>>> import numpy as np
>>> import numpy.linalg as la
>>> np.set_printoptions(suppress=True, linewidth=200)
>>> F = np.loadtxt("mat.csv", delimiter=",")
>>> F
array([[14.,  0.,  0.,  0., 14.],
       [ 6.,  0.,  0.,  0., 10.],
       [18.,  2.,  0.,  0., 16.],
       [ 0.,  0.,  0.,  6.,  0.],
       [ 6.,  0.,  0.,  0., 10.],
       [10.,  0.,  0.,  0., 12.],
       [14.,  0.,  0.,  0., 14.],
       [18.,  2.,  0.,  0., 16.],
       [ 0.,  0.,  0., 12.,  0.],
       [10.,  0.,  0.,  0., 12.],
       [ 0.,  0.,  0.,  6.,  0.],
       [ 0.,  0.,  0.,  0.,  6.],
       [ 0.,  0.,  0.,  3.,  2.],
       [ 0.,  0.,  0.,  3.,  2.],
       [ 0.,  0.,  0.,  0.,  6.],
       [ 0.,  0.,  0., 12.,  0.],
       [18.,  2.,  0.,  0., 16.],
       [ 6.,  0.,  0.,  0., 10.],
       [ 0.,  0.,  0.,  6.,  0.],
       [ 0.,  0.,  0.,  0.,  4.],
       [18.,  2.,  0.,  0., 16.],
       [ 0.,  0.,  0.,  6.,  0.],
       [ 0.,  0.,  0.,  0.,  4.],
       [ 0.,  0.,  0.,  0.,  4.],
       [18.,  2.,  0.,  0., 16.],
       [ 0.,  0.,  0., 12.,  0.],
       [ 0.,  0.,  0.,  3.,  2.]])
>>> round(float(la.norm(F, 2) / la.norm(F)), 3)
0.931
>>> la.cond(F) > 100
np.True_
>>> np.argsort(-la.norm(F, axis=0).round(6), kind="stable")[:3]
array([4, 0, 3])
>>> left, sv, vt = la.svd(F)
>>> sv.round(3) + 0
array([67.977, 24.562, 10.295,  2.201,  0.   ])
>>> np.argmax(sv[:-1] / (sv[1:] + 1e-6)) + 1
np.int64(4)
>>> A2 = left[:, :4] @ np.diag(sv[:4]) @ vt[:4]
>>> print(np.round(la.norm(F - A2, 2), 3), round(sv[4], 3))
0.0 0.0
>>> A2.round(3) + 0
array([[14.,  0.,  0.,  0., 14.],
       [ 6.,  0.,  0.,  0., 10.],
       [18.,  2.,  0.,  0., 16.],
       [ 0.,  0.,  0.,  6.,  0.],
       [ 6.,  0.,  0.,  0., 10.],
       [10.,  0.,  0.,  0., 12.],
       [14.,  0.,  0.,  0., 14.],
       [18.,  2.,  0.,  0., 16.],
       [ 0.,  0.,  0., 12.,  0.],
       [10.,  0.,  0.,  0., 12.],
       [ 0.,  0.,  0.,  6.,  0.],
       [ 0.,  0.,  0.,  0.,  6.],
       [ 0.,  0.,  0.,  3.,  2.],
       [ 0.,  0.,  0.,  3.,  2.],
       [ 0.,  0.,  0.,  0.,  6.],
       [ 0.,  0.,  0., 12.,  0.],
       [18.,  2.,  0.,  0., 16.],
       [ 6.,  0.,  0.,  0., 10.],
       [ 0.,  0.,  0.,  6.,  0.],
       [ 0.,  0.,  0.,  0.,  4.],
       [18.,  2.,  0.,  0., 16.],
       [ 0.,  0.,  0.,  6.,  0.],
       [ 0.,  0.,  0.,  0.,  4.],
       [ 0.,  0.,  0.,  0.,  4.],
       [18.,  2.,  0.,  0., 16.],
       [ 0.,  0.,  0., 12.,  0.],
       [ 0.,  0.,  0.,  3.,  2.]])
>>> np.round(la.norm(F - A2) / la.norm(F), 3)
np.float64(0.0)
>>> left, sv, vt = la.svd(F)
>>> vecs = vt[:(sv > 1e-8).sum()]
>>> rng = np.random.default_rng(79)
>>> vec = F[2] + 4 * F[20] + rng.integers(2) * np.eye(5)[3]
>>> vec
array([90., 10.,  0.,  0., 80.])
>>> np.allclose(vecs.T @ vecs @ vec, vec)
True
>>> round(float(la.norm(vec - vecs.T @ vecs @ vec)), 3)
0.0
>>> np.round(F @ la.pinv(F) @ F, 3) + 0
array([[14.,  0.,  0.,  0., 14.],
       [ 6.,  0.,  0.,  0., 10.],
       [18.,  2.,  0.,  0., 16.],
       [ 0.,  0.,  0.,  6.,  0.],
       [ 6.,  0.,  0.,  0., 10.],
       [10.,  0.,  0.,  0., 12.],
       [14.,  0.,  0.,  0., 14.],
       [18.,  2.,  0.,  0., 16.],
       [ 0.,  0.,  0., 12.,  0.],
       [10.,  0.,  0.,  0., 12.],
       [ 0.,  0.,  0.,  6.,  0.],
       [ 0.,  0.,  0.,  0.,  6.],
       [ 0.,  0.,  0.,  3.,  2.],
       [ 0.,  0.,  0.,  3.,  2.],
       [ 0.,  0.,  0.,  0.,  6.],
       [ 0.,  0.,  0., 12.,  0.],
       [18.,  2.,  0.,  0., 16.],
       [ 6.,  0.,  0.,  0., 10.],
       [ 0.,  0.,  0.,  6.,  0.],
       [ 0.,  0.,  0.,  0.,  4.],
       [18.,  2.,  0.,  0., 16.],
       [ 0.,  0.,  0.,  6.,  0.],
       [ 0.,  0.,  0.,  0.,  4.],
       [ 0.,  0.,  0.,  0.,  4.],
       [18.,  2.,  0.,  0., 16.],
       [ 0.,  0.,  0., 12.,  0.],
       [ 0.,  0.,  0.,  3.,  2.]])
>>> round(np.trace(la.pinv(F) @ F), 3)
np.float64(4.0)
>>> np.allclose(F[:-1].T @ la.lstsq(F[:-1].T, F[-1])[0], F[-1])
True
>>> la.lstsq(F[:-1].T, F[-1])[2]
np.int32(4)
>>> np.abs(np.diag(la.qr(F)[1])) > 1e-9
array([ True,  True, False,  True,  True])
